In [1]: import numpy as np

In [2]: np.set_printoptions(precision=2, suppress=True, linewidth=140)

In [3]: rnd = lambda a: np.round(a, 2) + 0

In [4]: F = np.load("out10.npy")

In [5]: print(rnd(F))
[[-0.12 -0.39 -0.91 -0.05]
 [ 0.04 -0.34  0.09  0.94]
 [ 0.99  0.04 -0.15 -0.02]
 [-0.08  0.86 -0.37  0.35]]

In [6]: x = np.array([2, 1, 0, 1])

In [7]: rhs = F @ x

In [8]: print(rnd(rhs))
[-0.68  0.68  2.    1.04]

In [9]: print(rnd(np.linalg.solve(F, rhs)))
[2. 1. 0. 1.]

In [10]: print(rnd(np.linalg.solve(F, -2 * rhs)))
[-4. -2.  0. -2.]

In [11]: print(rnd(np.linalg.solve(F, F[:, 0])))
[1. 0. 0. 0.]

In [12]: J = np.array([[2, -2, 0, 0], [2, -2, 0, 0], [-3, 3, -1, 1], [-3, 3, -1, 1]])

In [13]: print(J)
[[ 2 -2  0  0]
 [ 2 -2  0  0]
 [-3  3 -1  1]
 [-3  3 -1  1]]

In [14]: # rows 0 and 1 are equal

In [15]: print(np.linalg.lstsq(J[:-1].T, J[-1])[2])
2

In [16]: print(np.argsort(-np.linalg.norm(J, axis=0).round(6), kind="stable")[:3])
[0 1 2]

In [17]: print(np.linalg.matrix_rank(J, rtol=0.1))
2

In [18]: print(rnd(np.linalg.norm(J, 2) / np.linalg.norm(J)))
0.99

In [19]: W0 = np.load("dump.npy")

In [20]: print(W0)
[[-2 -1  0  1  2  3  4  5]
 [ 6  7  8  9 10 11 12 13]
 [14 15 16 17 18 19 20 21]
 [22 23 24 25 26 27 28 29]
 [30 31 32 33 34 35 36 37]
 [38 39 40 41 42 43 44 45]]

In [21]: print(np.linalg.cond(W0) > 100)
True

In [22]: C2 = W0.T @ W0

In [23]: print(rnd(np.linalg.eigvalsh(C2)[::-1]))
[31327.93    72.07     0.       0.       0.       0.       0.       0.  ]

In [24]: print(np.allclose(C2, C2.T))
True

In [25]: print(rnd(np.linalg.svd(W0, compute_uv=False) ** 2))
[31327.93    72.07     0.       0.       0.       0.  ]

In [26]: print(np.trace(C2), (W0 ** 2).sum())
31400 31400

In [27]: U, s, Vt = np.linalg.svd(W0)

In [28]: evecs = Vt[:(s > 1e-8).sum()]

In [29]: rng = np.random.default_rng(2359)

In [30]: x = W0[2] + 4 * W0[0] + rng.integers(2) * np.eye(8)[3]

In [31]: print(x)
[ 6. 11. 16. 22. 26. 31. 36. 41.]

In [32]: print(rnd(evecs.T @ evecs))
[[ 0.42  0.33  0.25  0.17  0.08  0.   -0.08 -0.17]
 [ 0.33  0.27  0.21  0.15  0.1   0.04 -0.02 -0.08]
 [ 0.25  0.21  0.18  0.14  0.11  0.07  0.04  0.  ]
 [ 0.17  0.15  0.14  0.13  0.12  0.11  0.1   0.08]
 [ 0.08  0.1   0.11  0.12  0.13  0.14  0.15  0.17]
 [ 0.    0.04  0.07  0.11  0.14  0.18  0.21  0.25]
 [-0.08 -0.02  0.04  0.1   0.15  0.21  0.27  0.33]
 [-0.17 -0.08  0.    0.08  0.17  0.25  0.33  0.42]]
